In [1]: import numpy as np

In [2]: np.set_printoptions(precision=1, suppress=True, linewidth=140)

In [3]: data = np.array([[1, 0, 0, 0, 0],
   ...:     [0, 0, 0, 1, 0],
   ...:     [0, 0, 1, 0, 0],
   ...:     [0, 1, 0, 0, 0],
   ...:     [0, 0, 0, 0, 1]])

In [4]: data
Out[4]: 
array([[1, 0, 0, 0, 0],
       [0, 0, 0, 1, 0],
       [0, 0, 1, 0, 0],
       [0, 1, 0, 0, 0],
       [0, 0, 0, 0, 1]])

In [5]: vals, V = np.linalg.eigh(data)

In [6]: x0 = np.array([-2, -3, -1, 0, 2])

In [7]: x0 @ data @ x0
Out[7]: np.int64(9)

In [8]: V * np.maximum(vals, 0) @ V.T
Out[8]: 
array([[1. , 0. , 0. , 0. , 0. ],
       [0. , 0.5, 0. , 0.5, 0. ],
       [0. , 0. , 1. , 0. , 0. ],
       [0. , 0.5, 0. , 0.5, 0. ],
       [0. , 0. , 0. , 0. , 1. ]])

In [9]: x0 @ data @ x0 / (x0 @ x0), vals[0], vals[-1]
Out[9]: (np.float64(0.5), np.float64(-1.0), np.float64(1.0))

In [10]: np.linalg.eigvalsh(data[1:, 1:])
Out[10]: array([-1.,  1.,  1.,  1.])

In [11]: np.round(V * np.abs(vals) @ V.T, 1) + 0
Out[11]: 
array([[1., 0., 0., 0., 0.],
       [0., 1., 0., 0., 0.],
       [0., 0., 1., 0., 0.],
       [0., 0., 0., 1., 0.],
       [0., 0., 0., 0., 1.]])

In [12]: F = np.load("arr.npy")

In [13]: F
Out[13]: 
array([[  3.,   0.,   1.,   7.,   9.,  -1.,  -2.,  -5.,   9.,  -1.,   0.,  -4.],
       [  0.,   2.,   0.,   0.,   0.,   0.,   0.,   0.,   0.,   0.,   0.,   0.],
       [  1.,   0.,   3.,   7.,   9.,  -1.,  -2.,  -5.,   9.,  -1.,   0.,  -4.],
       [  7.,   0.,   7.,  51.,  63.,  -7., -14., -35.,  63.,  -7.,   0., -28.],
       [  9.,   0.,   9.,  63.,  83.,  -9., -18., -45.,  81.,  -9.,   0., -36.],
       [ -1.,   0.,  -1.,  -7.,  -9.,   3.,   2.,   5.,  -9.,   1.,   0.,   4.],
       [ -2.,   0.,  -2., -14., -18.,   2.,   6.,  10., -18.,   2.,   0.,   8.],
       [ -5.,   0.,  -5., -35., -45.,   5.,  10.,  27., -45.,   5.,   0.,  20.],
       [  9.,   0.,   9.,  63.,  81.,  -9., -18., -45.,  83.,  -9.,   0., -36.],
       [ -1.,   0.,  -1.,  -7.,  -9.,   1.,   2.,   5.,  -9.,   3.,   0.,   4.],
       [  0.,   0.,   0.,   0.,   0.,   0.,   0.,   0.,   0.,   0.,   2.,   0.],
       [ -4.,   0.,  -4., -28., -36.,   4.,   8.,  20., -36.,   4.,   0.,  18.]])

In [14]: vals, V = np.linalg.eigh(F)

In [15]: np.round(V @ np.diag(vals) @ V.T, 1) + 0
Out[15]: 
array([[  3.,   0.,   1.,   7.,   9.,  -1.,  -2.,  -5.,   9.,  -1.,   0.,  -4.],
       [  0.,   2.,   0.,   0.,   0.,   0.,   0.,   0.,   0.,   0.,   0.,   0.],
       [  1.,   0.,   3.,   7.,   9.,  -1.,  -2.,  -5.,   9.,  -1.,   0.,  -4.],
       [  7.,   0.,   7.,  51.,  63.,  -7., -14., -35.,  63.,  -7.,   0., -28.],
       [  9.,   0.,   9.,  63.,  83.,  -9., -18., -45.,  81.,  -9.,   0., -36.],
       [ -1.,   0.,  -1.,  -7.,  -9.,   3.,   2.,   5.,  -9.,   1.,   0.,   4.],
       [ -2.,   0.,  -2., -14., -18.,   2.,   6.,  10., -18.,   2.,   0.,   8.],
       [ -5.,   0.,  -5., -35., -45.,   5.,  10.,  27., -45.,   5.,   0.,  20.],
       [  9.,   0.,   9.,  63.,  81.,  -9., -18., -45.,  83.,  -9.,   0., -36.],
       [ -1.,   0.,  -1.,  -7.,  -9.,   1.,   2.,   5.,  -9.,   3.,   0.,   4.],
       [  0.,   0.,   0.,   0.,   0.,   0.,   0.,   0.,   0.,   0.,   2.,   0.],
       [ -4.,   0.,  -4., -28., -36.,   4.,   8.,  20., -36.,   4.,   0.,  18.]])

In [16]: np.linalg.eigvalsh(F @ F)
Out[16]: array([    4.,     4.,     4.,     4.,     4.,     4.,     4.,     4.,     4.,     4.,     4., 68644.])

In [17]: vals
Out[17]: array([  2.,   2.,   2.,   2.,   2.,   2.,   2.,   2.,   2.,   2.,   2., 262.])

In [18]: np.abs(V[:, -1])
Out[18]: array([0.1, 0. , 0.1, 0.4, 0.6, 0.1, 0.1, 0.3, 0.6, 0.1, 0. , 0.2])

In [19]: np.round(V.T @ V, 1) + 0
Out[19]: 
array([[1., 0., 0., 0., 0., 0., 0., 0., 0., 0., 0., 0.],
       [0., 1., 0., 0., 0., 0., 0., 0., 0., 0., 0., 0.],
       [0., 0., 1., 0., 0., 0., 0., 0., 0., 0., 0., 0.],
       [0., 0., 0., 1., 0., 0., 0., 0., 0., 0., 0., 0.],
       [0., 0., 0., 0., 1., 0., 0., 0., 0., 0., 0., 0.],
       [0., 0., 0., 0., 0., 1., 0., 0., 0., 0., 0., 0.],
       [0., 0., 0., 0., 0., 0., 1., 0., 0., 0., 0., 0.],
       [0., 0., 0., 0., 0., 0., 0., 1., 0., 0., 0., 0.],
       [0., 0., 0., 0., 0., 0., 0., 0., 1., 0., 0., 0.],
       [0., 0., 0., 0., 0., 0., 0., 0., 0., 1., 0., 0.],
       [0., 0., 0., 0., 0., 0., 0., 0., 0., 0., 1., 0.],
       [0., 0., 0., 0., 0., 0., 0., 0., 0., 0., 0., 1.]])

In [20]: np.round(V.T @ F @ V, 1) + 0
Out[20]: 
array([[  2.,   0.,   0.,   0.,   0.,   0.,   0.,   0.,   0.,   0.,   0.,   0.],
       [  0.,   2.,   0.,   0.,   0.,   0.,   0.,   0.,   0.,   0.,   0.,   0.],
       [  0.,   0.,   2.,   0.,   0.,   0.,   0.,   0.,   0.,   0.,   0.,   0.],
       [  0.,   0.,   0.,   2.,   0.,   0.,   0.,   0.,   0.,   0.,   0.,   0.],
       [  0.,   0.,   0.,   0.,   2.,   0.,   0.,   0.,   0.,   0.,   0.,   0.],
       [  0.,   0.,   0.,   0.,   0.,   2.,   0.,   0.,   0.,   0.,   0.,   0.],
       [  0.,   0.,   0.,   0.,   0.,   0.,   2.,   0.,   0.,   0.,   0.,   0.],
       [  0.,   0.,   0.,   0.,   0.,   0.,   0.,   2.,   0.,   0.,   0.,   0.],
       [  0.,   0.,   0.,   0.,   0.,   0.,   0.,   0.,   2.,   0.,   0.,   0.],
       [  0.,   0.,   0.,   0.,   0.,   0.,   0.,   0.,   0.,   2.,   0.,   0.],
       [  0.,   0.,   0.,   0.,   0.,   0.,   0.,   0.,   0.,   0.,   2.,   0.],
       [  0.,   0.,   0.,   0.,   0.,   0.,   0.,   0.,   0.,   0.,   0., 262.]])

In [21]: vals.sum(), np.trace(F)
Out[21]: (np.float64(284.0), np.float64(284.0))

In [22]: vals, V = np.linalg.eigh(F)

In [23]: x0 = np.array([1, 5, -1, -1, 5, 2, -3, 1, 5, -4, 5, 3])

In [24]: x0 @ F @ x0
Out[24]: np.float64(5760.0)

In [25]: np.abs(F).sum(axis=1).max(), np.round(np.abs(vals).max(), 1)
Out[25]: (np.float64(362.0), np.float64(262.0))

In [26]: round(float(x0 @ F @ x0 / (x0 @ x0)), 1), round(float(vals[0]), 1), round(float(vals[-1]), 1)
Out[26]: (40.6, 2.0, 262.0)

In [27]: f, v = F[2], F[9]

In [28]: f @ v
Out[28]: np.float64(-264.0)

In [29]: f @ f
Out[29]: np.float64(268.0)

In [30]: p = (f @ v) / (f @ f) * f

In [31]: np.outer(f, v)
Out[31]: 
array([[ -1.,   0.,  -1.,  -7.,  -9.,   1.,   2.,   5.,  -9.,   3.,   0.,   4.],
       [ -0.,   0.,  -0.,  -0.,  -0.,   0.,   0.,   0.,  -0.,   0.,   0.,   0.],
       [ -3.,   0.,  -3., -21., -27.,   3.,   6.,  15., -27.,   9.,   0.,  12.],
       [ -7.,   0.,  -7., -49., -63.,   7.,  14.,  35., -63.,  21.,   0.,  28.],
       [ -9.,   0.,  -9., -63., -81.,   9.,  18.,  45., -81.,  27.,   0.,  36.],
       [  1.,  -0.,   1.,   7.,   9.,  -1.,  -2.,  -5.,   9.,  -3.,  -0.,  -4.],
       [  2.,  -0.,   2.,  14.,  18.,  -2.,  -4., -10.,  18.,  -6.,  -0.,  -8.],
       [  5.,  -0.,   5.,  35.,  45.,  -5., -10., -25.,  45., -15.,  -0., -20.],
       [ -9.,   0.,  -9., -63., -81.,   9.,  18.,  45., -81.,  27.,   0.,  36.],
       [  1.,  -0.,   1.,   7.,   9.,  -1.,  -2.,  -5.,   9.,  -3.,  -0.,  -4.],
       [ -0.,   0.,  -0.,  -0.,  -0.,   0.,   0.,   0.,  -0.,   0.,   0.,   0.],
       [  4.,  -0.,   4.,  28.,  36.,  -4.,  -8., -20.,  36., -12.,  -0., -16.]])

In [32]: p
Out[32]: array([-1. , -0. , -3. , -6.9, -8.9,  1. ,  2. ,  4.9, -8.9,  1. , -0. ,  3.9])

In [33]: np.round(np.linalg.norm(f + v) ** 2 + np.linalg.norm(f - v) ** 2, 1)
Out[33]: np.float64(1072.0)

In [34]: np.round(v - p, 1) + 0
Out[34]: array([ 0. ,  0. ,  2. , -0.1, -0.1,  0. ,  0. ,  0.1, -0.1,  2. ,  0. ,  0.1])

In [35]: np.linalg.matrix_rank(np.outer(f, v))
Out[35]: np.int64(1)

In [36]: round(np.linalg.det(F), 1)
Out[36]: np.float64(536576.0)

In [37]: (F != 0).astype(int)
Out[37]: 
array([[1, 0, 1, 1, 1, 1, 1, 1, 1, 1, 0, 1],
       [0, 1, 0, 0, 0, 0, 0, 0, 0, 0, 0, 0],
       [1, 0, 1, 1, 1, 1, 1, 1, 1, 1, 0, 1],
       [1, 0, 1, 1, 1, 1, 1, 1, 1, 1, 0, 1],
       [1, 0, 1, 1, 1, 1, 1, 1, 1, 1, 0, 1],
       [1, 0, 1, 1, 1, 1, 1, 1, 1, 1, 0, 1],
       [1, 0, 1, 1, 1, 1, 1, 1, 1, 1, 0, 1],
       [1, 0, 1, 1, 1, 1, 1, 1, 1, 1, 0, 1],
       [1, 0, 1, 1, 1, 1, 1, 1, 1, 1, 0, 1],
       [1, 0, 1, 1, 1, 1, 1, 1, 1, 1, 0, 1],
       [0, 0, 0, 0, 0, 0, 0, 0, 0, 0, 1, 0],
       [1, 0, 1, 1, 1, 1, 1, 1, 1, 1, 0, 1]])

In [38]: M2 = np.array([[-2, -2, -5, -3, -4, 4, 1, 3, -2, 2],
    ...:     [5, 0, 2, 4, -3, -2, -4, 4, 1, -2],
    ...:     [2, -4, 2, -5, -4, -1, 3, -1, 2, 3],
    ...:     [3, -1, -4, 5, -1, 2, 2, -1, 5, 1],
    ...:     [-2, 1, -1, 0, 4, 1, -5, 2, -2, -4],
    ...:     [2, 4, 4, 0, -2, -5, 4, 1, 5, 5],
    ...:     [-2, -5, -2, -5, -3, -5, 2, -3, -1, -3],
    ...:     [-4, -4, 1, 4, -5, 3, 4, 5, 4, -4],
    ...:     [0, -5, 2, 5, 0, 3, 0, -4, -2, -5],
    ...:     [-3, 3, 1, 5, 0, 0, -2, -3, 0, 1]])

In [39]: basis = np.array([[0]])

In [40]: mat = np.block([[M2, np.zeros((10, 1))], [np.zeros((1, 10)), basis]])

In [41]: mat
Out[41]: 
array([[-2., -2., -5., -3., -4.,  4.,  1.,  3., -2.,  2.,  0.],
       [ 5.,  0.,  2.,  4., -3., -2., -4.,  4.,  1., -2.,  0.],
       [ 2., -4.,  2., -5., -4., -1.,  3., -1.,  2.,  3.,  0.],
       [ 3., -1., -4.,  5., -1.,  2.,  2., -1.,  5.,  1.,  0.],
       [-2.,  1., -1.,  0.,  4.,  1., -5.,  2., -2., -4.,  0.],
       [ 2.,  4.,  4.,  0., -2., -5.,  4.,  1.,  5.,  5.,  0.],
       [-2., -5., -2., -5., -3., -5.,  2., -3., -1., -3.,  0.],
       [-4., -4.,  1.,  4., -5.,  3.,  4.,  5.,  4., -4.,  0.],
       [ 0., -5.,  2.,  5.,  0.,  3.,  0., -4., -2., -5.,  0.],
       [-3.,  3.,  1.,  5.,  0.,  0., -2., -3.,  0.,  1.,  0.],
       [ 0.,  0.,  0.,  0.,  0.,  0.,  0.,  0.,  0.,  0.,  0.]])

In [42]: np.linalg.matrix_power(mat, 4)
Out[42]: 
array([[   734.,  -1368.,  -2961.,  -3555.,    904.,   2315.,   2661.,  -1694.,   -522.,   2571.,      0.],
       [   -99.,  -6491.,  -1177.,   -801.,  -1852.,  -2992.,   2660.,  -8816.,  -1325.,  -2829.,      0.],
       [  -714.,   2960.,   1055.,  -4293.,   4359.,  -1020.,  -8969.,    539.,  -7258.,  -1361.,      0.],
       [   -58.,    623.,  -2246.,   1447.,   1691.,    605.,  -3196.,  -1231.,  -2496.,  -1448.,      0.],
       [   247.,  -4885.,    -48.,   2717.,  -4837.,   1735.,   7650.,   -237.,   5452.,    -23.,      0.],
       [ -3781.,    554.,    509.,  -1610.,   1244.,  -3654.,  -5272.,  -3931.,  -6402.,  -3115.,      0.],
       [  -317.,   4250.,   3243.,    185.,   3040.,   1135.,  -9357.,   7629.,  -3684.,  -2944.,      0.],
       [ -3157.,   3328.,  -2183., -14135.,   8466.,  -6183.,  -1557.,  -8882.,  -9171.,   2944.,      0.],
       [  3240.,   6592.,   1013.,  -2875.,   5425.,  -1990.,  -2643.,   2399.,    590.,   3698.,      0.],
       [   787.,   3017.,   -938.,   3731.,   -450.,    625.,   2498.,    932.,   3581.,   2955.,      0.],
       [     0.,      0.,      0.,      0.,      0.,      0.,      0.,      0.,      0.,      0.,      0.]])

In [43]: assert mat == mat.T
Traceback (most recent call last):
  Cell In[43], line 1
    assert mat == mat.T
ValueError: The truth value of an array with more than one element is ambiguous. Use a.any() or a.all()


In [44]: np.linalg.determinant(mat)
Traceback (most recent call last):
  Cell In[44], line 1
    np.linalg.determinant(mat)
AttributeError: module 'numpy.linalg' has no attribute 'determinant'


In [45]: np.trace(mat)
Out[45]: np.float64(10.0)

In [46]: (mat - mat.T) / 2
Out[46]: 
array([[ 0. , -3.5, -3.5, -3. , -1. ,  1. ,  1.5,  3.5, -1. ,  2.5,  0. ],
       [ 3.5,  0. ,  3. ,  2.5, -2. , -3. ,  0.5,  4. ,  3. , -2.5,  0. ],
       [ 3.5, -3. ,  0. , -0.5, -1.5, -2.5,  2.5, -1. ,  0. ,  1. ,  0. ],
       [ 3. , -2.5,  0.5,  0. , -0.5,  1. ,  3.5, -2.5,  0. , -2. ,  0. ],
       [ 1. ,  2. ,  1.5,  0.5,  0. ,  1.5, -1. ,  3.5, -1. , -2. ,  0. ],
       [-1. ,  3. ,  2.5, -1. , -1.5,  0. ,  4.5, -1. ,  1. ,  2.5,  0. ],
       [-1.5, -0.5, -2.5, -3.5,  1. , -4.5,  0. , -3.5, -0.5, -0.5,  0. ],
       [-3.5, -4. ,  1. ,  2.5, -3.5,  1. ,  3.5,  0. ,  4. , -0.5,  0. ],
       [ 1. , -3. ,  0. ,  0. ,  1. , -1. ,  0.5, -4. ,  0. , -2.5,  0. ],
       [-2.5,  2.5, -1. ,  2. ,  2. , -2.5,  0.5,  0.5,  2.5,  0. ,  0. ],
       [ 0. ,  0. ,  0. ,  0. ,  0. ,  0. ,  0. ,  0. ,  0. ,  0. ,  0. ]])

In [47]: np.allclose(mat, mat.T)
Out[47]: False

In [48]: round(float(np.linalg.det(mat)), 1)
Out[48]: 0.0

In [49]: np.round(np.abs(np.linalg.eigvals(mat)).max(), 1)
Out[49]: np.float64(12.1)

In [50]: r = np.linalg.matrix_rank(mat)

In [51]: r
Out[51]: np.int64(10)

In [52]: N = np.linalg.svd(mat)[2][r:].T

In [53]: N @ N.T
Out[53]: 
array([[0., 0., 0., 0., 0., 0., 0., 0., 0., 0., 0.],
       [0., 0., 0., 0., 0., 0., 0., 0., 0., 0., 0.],
       [0., 0., 0., 0., 0., 0., 0., 0., 0., 0., 0.],
       [0., 0., 0., 0., 0., 0., 0., 0., 0., 0., 0.],
       [0., 0., 0., 0., 0., 0., 0., 0., 0., 0., 0.],
       [0., 0., 0., 0., 0., 0., 0., 0., 0., 0., 0.],
       [0., 0., 0., 0., 0., 0., 0., 0., 0., 0., 0.],
       [0., 0., 0., 0., 0., 0., 0., 0., 0., 0., 0.],
       [0., 0., 0., 0., 0., 0., 0., 0., 0., 0., 0.],
       [0., 0., 0., 0., 0., 0., 0., 0., 0., 0., 0.],
       [0., 0., 0., 0., 0., 0., 0., 0., 0., 0., 1.]])

In [54]: [int(np.linalg.matrix_rank(np.delete(mat, i, axis=0))) for i in range(11)]
Out[54]: [9, 9, 9, 9, 9, 9, 9, 9, 9, 9, 10]

In [55]: [int(np.linalg.matrix_rank(mat[:, :j + 1])) for j in range(11)]
Out[55]: [1, 2, 3, 4, 5, 6, 7, 8, 9, 10, 10]

In [56]: mat @ N
Out[56]: 
array([[0.],
       [0.],
       [0.],
       [0.],
       [0.],
       [0.],
       [0.],
       [0.],
       [0.],
       [0.],
       [0.]])
